In [1]: import numpy as np

In [2]: import numpy.linalg as la

In [3]: np.set_printoptions(precision=2, suppress=True, linewidth=100, sign=" ")

In [4]: def rd(a):
   ...:     return np.round(a, 2) + 0
   ...: 

In [5]: E = np.load("a.npy")

In [6]: print(E)
[[-29  -1  -1   0  -2  -3]
 [  1 -26  -4  -2   5  -2]
 [ -3   5  17   1   2   3]
 [  4   4   0  -6  -2   2]
 [ -5  -3  -1   0  -4   0]
 [  3   0   2  -4  -3  23]]

In [7]: u = np.array([6, 5, 1, 9, 9, 5])

In [8]: B = E + np.outer(u, np.eye(6)[5])

In [9]: print(B)
[[-29.  -1.  -1.   0.  -2.   3.]
 [  1. -26.  -4.  -2.   5.   3.]
 [ -3.   5.  17.   1.   2.   4.]
 [  4.   4.   0.  -6.  -2.  11.]
 [ -5.  -3.  -1.   0.  -4.   9.]
 [  3.   0.   2.  -4.  -3.  28.]]

In [10]: print(la.matrix_rank(la.inv(B) - la.inv(E), tol=1e-8))
1

In [11]: rng = np.random.default_rng(994)

In [12]: lab = rng.permutation(6)

In [13]: B = E[:, lab] * rng.choice([-1, 1], 6)

In [14]: print(B)
[[  1  -3   1 -29   0  -2]
 [  4  -2  26   1  -2   5]
 [-17   3  -5  -3   1   2]
 [  0   2  -4   4  -6  -2]
 [  1   0   3  -5   0  -4]
 [ -2  23   0   3  -4  -3]]

In [15]: left, _, Vt = la.svd(E.T @ B)

In [16]: print(lab)
[ 2  5  1  0  3  4]

In [17]: print(rd(la.lstsq(E, B)[0]))
[[ 0.  0.  0.  1.  0.  0.]
 [ 0.  0. -1.  0.  0.  0.]
 [-1.  0.  0.  0.  0.  0.]
 [ 0.  0.  0.  0.  1.  0.]
 [ 0.  0.  0.  0.  0.  1.]
 [ 0.  1.  0.  0.  0.  0.]]

In [18]: J = np.loadtxt("arr.csv", delimiter=",")

In [19]: print(J)
[[-2.  0.  0.  0.  0.  0.  0.  0.  0.]
 [ 0.  0.  0.  0.  0.  0.  0.  0.  0.]
 [ 0.  0.  0.  0.  0.  0.  2.  0.  0.]
 [ 0.  0.  0.  0.  0.  0.  0.  0.  0.]
 [ 0.  0.  0.  0.  0.  2.  0.  0.  0.]
 [ 0.  0.  0.  0.  0.  0.  0.  0.  0.]
 [ 0.  0. -1.  0.  0.  0.  0.  0.  0.]
 [ 0.  0.  0.  1.  0.  0.  0.  0.  0.]
 [ 0.  0.  0.  0.  0.  0.  0.  0.  0.]]

In [20]: # 6 groups of indices that never mix

In [21]: cov = J.T @ J

In [22]: print(np.allclose(cov, cov.T))
True

In [23]: print(np.trace(cov), (J ** 2).sum())
14.0 14.0

In [24]: print(np.diag(cov))
[ 4.  0.  1.  1.  0.  4.  4.  0.  0.]

In [25]: W0 = np.load("case11.npy")

In [26]: print(rd(W0))
[[ 0.5   0.    0.    0.   -0.87  0.    0.    0.  ]
 [ 0.    1.    0.    0.    0.    0.    0.    0.  ]
 [ 0.    0.    1.    0.    0.    0.    0.    0.  ]
 [ 0.    0.    0.    1.    0.    0.    0.    0.  ]
 [ 0.87  0.    0.    0.    0.5   0.    0.    0.  ]
 [ 0.    0.    0.    0.    0.    1.    0.    0.  ]
 [ 0.    0.    0.    0.    0.    0.    1.    0.  ]
 [ 0.    0.    0.    0.    0.    0.    0.    1.  ]]

In [27]: # orthonormal columns

In [28]: print(W0[:, 5] @ W0[:, 6])
0.0
